$ python -q
>>> import numpy as np
>>> np.set_printoptions(suppress=True, linewidth=160)
>>> F = np.loadtxt("a.csv", delimiter=",")
>>> print(F)
[[ -1.  -2.  -2.  -2.   0.  -2.   2.   0.   1.]
 [  1.  -2.  -3.  -3.  -2.  -3.   3.   0.   0.]
 [  1.  -3.  -5.  -3.  -3.  -4.   2.   0.   0.]
 [ -1.  -4.  -6.  -5.  -3.  -4.   1.   0.  -2.]
 [ -2.  -5.  -7.  -3.  -2.  -6.   2.   0.  -3.]
 [ -1.  -6.  -5.  -3.  -1.  -6.   0.   0.  -1.]
 [ -1.  -8.  -3.  -1.  -1.  -8.  -2.  -1.  -1.]
 [  1.  -8.  -5.  -3.   0.  -8.   0.  -1.  -1.]
 [  2.  -7.  -6.  -5.   1. -10.  -1.   0.  -1.]
 [  4.  -5.  -7.  -3.   3.  -9.  -3.  -2.   0.]
 [  4.  -7.  -8.  -1.   5.  -8.  -1.  -1.   0.]
 [  6.  -7.  -7.  -1.   3.  -7.   1.  -2.   2.]
 [  8.  -9.  -8.   1.   1.  -7.   0.  -1.   2.]
 [  6.  -8.  -9.   2.   3.  -7.  -2.   1.   3.]
 [  7.  -8. -10.   4.   1.  -7.   0.   1.   1.]
 [  6.  -6. -12.   5.   1.  -9.   1.   1.  -1.]
 [  7.  -6. -14.   6.   2. -11.   1.   2.  -3.]
 [  9.  -7. -15.   7.   3. -13.  -1.   2.  -2.]
 [ 11.  -7. -17.   7.   2. -13.  -2.   2.  -4.]
 [ 13.  -9. -18.   7.   2. -15.  -4.   3.  -3.]
 [ 15.  -7. -20.   7.   0. -17.  -4.   3.  -1.]
 [ 14.  -5. -22.   5.   2. -16.  -2.   2.   0.]
 [ 16.  -7. -23.   3.   4. -18.   0.   2.   1.]
 [ 15.  -6. -24.   5.   5. -16.  -2.   4.   3.]
 [ 13.  -6. -26.   7.   6. -15.  -4.   5.   2.]
 [ 12.  -7. -25.   8.   5. -16.  -6.   3.   2.]
 [ 12.  -9. -25.  10.   3. -18.  -7.   2.   3.]
 [ 12. -10. -24.  11.   1. -16.  -7.   2.   1.]
 [ 11. -11. -25.  10.   3. -17.  -9.   2.  -1.]
 [ 10. -13. -23.   9.   4. -15.  -8.   4.  -2.]
 [  8. -13. -22.   7.   3. -16.  -7.   4.   0.]
 [  9. -14. -24.   7.   4. -15.  -6.   3.  -2.]
 [  9. -12. -26.   5.   6. -14.  -6.   2.   0.]
 [  7. -13. -27.   6.   7. -15.  -6.   1.   1.]
 [  9. -15. -27.   4.   6. -17.  -5.  -1.   3.]
 [ 10. -14. -29.   4.   4. -18.  -4.  -1.   5.]
 [ 12. -16. -30.   6.   3. -16.  -5.  -1.   5.]
 [ 13. -16. -30.   7.   3. -14.  -3.  -2.   4.]
 [ 12. -14. -28.   7.   2. -12.  -3.  -1.   4.]
 [ 11. -13. -27.   7.   0. -11.  -1.  -2.   3.]]
>>> cen = (F - F.mean(axis=0)) / F.std(axis=0)
>>> print(np.round(cen.std(axis=0), 3))
[1. 1. 1. 1. 1. 1. 1. 1. 1.]
>>> print(np.argwhere(np.abs(cen) > 2))
[[ 0  5]
 [ 2  4]
 [ 3  4]
 [24  7]
 [28  6]
 [35  8]
 [36  8]]
>>> b = np.linalg.lstsq(np.delete(cen, 5, axis=1), cen[:, 5])[0]
>>> print(np.abs(b).argmax())
2
>>> print(np.round(1 - np.var(cen[:, 5] - np.delete(cen, 5, axis=1) @ b), 3))
0.908
>>> cen = F - F.mean(axis=0)
>>> evecs = np.linalg.svd(cen)[2][:1]
>>> M2 = cen - cen @ evecs.T @ evecs
>>> print(np.round(np.cov(cen @ evecs.T, rowvar=False), 3))
161.509
>>> print(np.linalg.norm(M2, axis=1).round(6).argmax())
22
>>> print(round(float(np.linalg.norm(M2) / np.linalg.norm(cen)), 3))
0.433
>>> x0 = np.array([-3, -3, 1, 2, -1, -3, 1, 1, 0])
>>> target = F @ x0
>>> print(np.round(np.linalg.lstsq(F, target)[0], 3) + 0)
[-3. -3.  1.  2. -1. -3.  1.  1.  0.]
>>> try:
...     np.linalg.solve(F, target)
... except np.linalg.LinAlgError as e:
...     print(repr(e))
... 
LinAlgError('Last 2 dimensions of the array must be square')
>>> rng = np.random.default_rng(43)
>>> target = target + 0.1 * rng.normal(size=40)
>>> print(target.round(3))
[11.024  8.068 11.941 14.909 29.801 29.097 44.002 33.021 26.922  9.123 16.094 10.988 15.944 17.964 21.92  26.003 28.938 30.059 21.964 25.965 20.154  6.927
  7.843  4.037  6.792 16.026 32.098 34.007 36.001 40.795 49.056 43.04  24.883 36.191 37.878 35.832 32.819 27.003 22.034 23.044]
>>> b, *_ = np.linalg.lstsq(F, target)
>>> print(np.round(F.T @ (target - F @ b), 3) + 0)
[0. 0. 0. 0. 0. 0. 0. 0. 0.]
>>> print(round(float(np.linalg.norm(target - F @ b)), 3))
0.576
>>> print([round(float(np.linalg.norm(np.linalg.solve(F.T @ F + lam * np.eye(9), F.T @ target))), 2) for lam in (0, 1, 10, 100)])
[5.92, 5.84, 5.26, 3.51]
>>> W2 = F[[24, 4]].astype(float)
>>> for _ in range(7):
...     labels = np.linalg.norm(F[:, None] - W2, axis=-1).argmin(axis=1)
...     W2 = np.array([F[labels == j].mean(axis=0) for j in range(2)])
... 
>>> print(labels)
[1 1 1 1 1 1 1 1 1 1 1 1 1 1 1 1 1 0 0 0 0 0 0 0 0 0 0 0 0 0 0 0 0 0 0 0 0 0 0 0]
>>> print(np.bincount(labels))
[23 17]
>>> print(np.round(W2[1] - W2[0], 3))
[-8.67   4.668 17.335 -7.665 -2.921  8.524  4.67  -1.829 -1.192]
>>> feats = np.load("dump.npy")
>>> print(feats)
[[ 3  0  0  0  0  0]
 [ 0 -3  0  0  0  0]
 [ 0  0 -2  0  0  0]
 [ 0  0  0  0  0  0]
 [ 0  0  0  0  3  0]
 [ 0  0  0  0  0 -1]]
>>> evals, evecs = np.linalg.eigh(feats)
>>> x0 = np.array([-2, 3, 2, 3, -1, 2])
>>> print(evecs * np.maximum(evals, 0) @ evecs.T)
[[3. 0. 0. 0. 0. 0.]
 [0. 0. 0. 0. 0. 0.]
 [0. 0. 0. 0. 0. 0.]
 [0. 0. 0. 0. 0. 0.]
 [0. 0. 0. 0. 3. 0.]
 [0. 0. 0. 0. 0. 0.]]
>>> print([int(np.linalg.matrix_rank(np.linalg.matrix_power(feats, p))) for p in range(1, 7)])
[5, 5, 5, 5, 5, 5]
>>> print(np.round(np.sort(np.linalg.eigvals(feats)), 3))
[-3. -2. -1.  0.  3.  3.]
>>> evals, evecs = np.linalg.eigh(feats)
>>> print(evals)
[-3. -2. -1.  0.  3.  3.]
>>> print((evals > 1e-8).sum(), (evals < -1e-8).sum())
2 3
>>> print(evecs.T @ feats @ evecs)
[[-3.  0.  0.  0.  0.  0.]
 [ 0. -2.  0.  0.  0.  0.]
 [ 0.  0. -1.  0.  0.  0.]
 [ 0.  0.  0.  0.  0.  0.]
 [ 0.  0.  0.  0.  3.  0.]
 [ 0.  0.  0.  0.  0.  3.]]
>>> print(evecs @ np.diag(evals) @ evecs.T)
[[ 3.  0.  0.  0.  0.  0.]
 [ 0. -3.  0.  0.  0.  0.]
 [ 0.  0. -2.  0.  0.  0.]
 [ 0.  0.  0.  0.  0.  0.]
 [ 0.  0.  0.  0.  3.  0.]
 [ 0.  0.  0.  0.  0. -1.]]
>>> print(evecs.T @ evecs)
[[1. 0. 0. 0. 0. 0.]
 [0. 1. 0. 0. 0. 0.]
 [0. 0. 1. 0. 0. 0.]
 [0. 0. 0. 1. 0. 0.]
 [0. 0. 0. 0. 1. 0.]
 [0. 0. 0. 0. 0. 1.]]
